% ipython --no-banner

In [1]: import numpy as np

In [2]: import numpy.linalg as la

In [3]: np.set_printoptions(precision=2, suppress=True, linewidth=100, sign=" ")

In [4]: E = np.loadtxt("a.csv", delimiter=",")

In [5]: E
Out[5]: 
array([[-1.74,  2.43,  8.36,  4.6 ],
       [-2.22,  3.68,  8.73,  2.33],
       [ 1.83, -4.77, -1.56,  8.45],
       [ 2.23, -3.72, -8.73, -2.24],
       [-1.04,  0.78,  7.22,  6.8 ],
       [-1.32,  3.94, -0.51, -9.08],
       [-2.03,  3.16,  8.64,  3.35],
       [-1.7 ,  4.56,  0.97, -8.69],
       [ 1.95, -2.96, -8.59, -3.7 ],
       [ 2.22, -5.3 , -3.39,  7.45],
       [-1.95,  4.95,  2.1 , -8.2 ],
       [ 1.13, -0.97, -7.38, -6.58],
       [-2.19,  3.59,  8.72,  2.51],
       [ 2.68, -5.34, -7.6 ,  2.58],
       [-1.94,  4.94,  2.05, -8.22],
       [-2.09,  3.33,  8.68,  3.02],
       [ 0.1 , -1.65,  4.46,  8.79],
       [ 1.74, -4.62, -1.14,  8.62],
       [ 1.76, -2.47, -8.39, -4.52],
       [-1.01,  0.71,  7.16,  6.87],
       [-2.05,  5.09,  2.57, -7.95],
       [ 0.66, -2.74,  2.79,  9.18]])

In [6]: la.matrix_rank(E, rtol=0.1)
Out[6]: np.int64(2)

In [7]: np.round(la.norm(E, 2) / la.norm(E), 2)
Out[7]: np.float64(0.75)

In [8]: la.cond(E) > 100
Out[8]: np.True_

In [9]: [round(float(x), 2) for x in la.svd(E, compute_uv=False)[:3]]
Out[9]: [35.12, 31.09, 0.0]

In [10]: Uu, s, Vt = la.svd(E)

In [11]: np.argmax(s[:-1] / (s[1:] + 1e-6)) + 1
Out[11]: np.int64(2)

In [12]: M2 = Uu[:, :2] @ np.diag(s[:2]) @ Vt[:2]

In [13]: la.matrix_rank(E, rtol=0.05)
Out[13]: np.int64(2)

In [14]: M2
Out[14]: 
array([[-1.74,  2.43,  8.36,  4.6 ],
       [-2.22,  3.68,  8.73,  2.33],
       [ 1.83, -4.77, -1.56,  8.45],
       [ 2.23, -3.72, -8.73, -2.24],
       [-1.04,  0.78,  7.22,  6.8 ],
       [-1.32,  3.94, -0.51, -9.08],
       [-2.03,  3.16,  8.64,  3.35],
       [-1.7 ,  4.56,  0.97, -8.69],
       [ 1.95, -2.96, -8.59, -3.7 ],
       [ 2.22, -5.3 , -3.39,  7.45],
       [-1.95,  4.95,  2.1 , -8.2 ],
       [ 1.13, -0.97, -7.38, -6.58],
       [-2.19,  3.59,  8.72,  2.51],
       [ 2.68, -5.34, -7.6 ,  2.58],
       [-1.94,  4.94,  2.05, -8.22],
       [-2.09,  3.33,  8.68,  3.02],
       [ 0.1 , -1.65,  4.46,  8.79],
       [ 1.74, -4.62, -1.14,  8.62],
       [ 1.76, -2.47, -8.39, -4.52],
       [-1.01,  0.71,  7.16,  6.87],
       [-2.05,  5.09,  2.57, -7.95],
       [ 0.66, -2.74,  2.79,  9.18]])

In [15]: round(float(np.abs(E - M2).max()), 2)
Out[15]: 0.0

In [16]: Z = E[[3, 21]].astype(float)

In [17]: for _ in range(7):
    ...:     lab = la.norm(E[:, None] - Z, axis=-1).argmin(axis=1)
    ...:     Z = np.array([E[lab == j].mean(axis=0) for j in range(2)])
    ...: 

In [18]: lab
Out[18]: array([ 1,  1,  1,  0,  1,  0,  1,  0,  0,  1,  0,  0,  1,  0,  0,  1,  1,  1,  0,  1,  0,  1])

In [19]: np.abs(Z[1] - Z[0]).argmax()
Out[19]: np.int64(3)

In [20]: Z[1] - Z[0]
Out[20]: array([-0.56, -0.92,  8.24, 11.66])

In [21]: K = np.load("x.npy")

In [22]: K
Out[22]: 
array([[ 1.93, -7.09, -5.61, -8.68],
       [-1.99, -5.23, -1.19,  5.31],
       [ 2.05, -0.99,  3.2 , -8.3 ],
       [12.23,  3.87, -7.62,  1.49],
       [12.59, -6.46, -1.93, -2.11]])

In [23]: M2 = np.array([[-1, -1, -3], [0, 1, 0]])

In [24]: Z = np.kron(M2, K)

In [25]: Z.shape
Out[25]: (10, 12)

In [26]: np.round(la.norm(Z, 2), 2), round(la.norm(M2, 2) * la.norm(K, 2), 2)
Out[26]: (np.float64(66.64), np.float64(66.64))

In [27]: la.matrix_rank(Z)
Out[27]: np.int64(8)
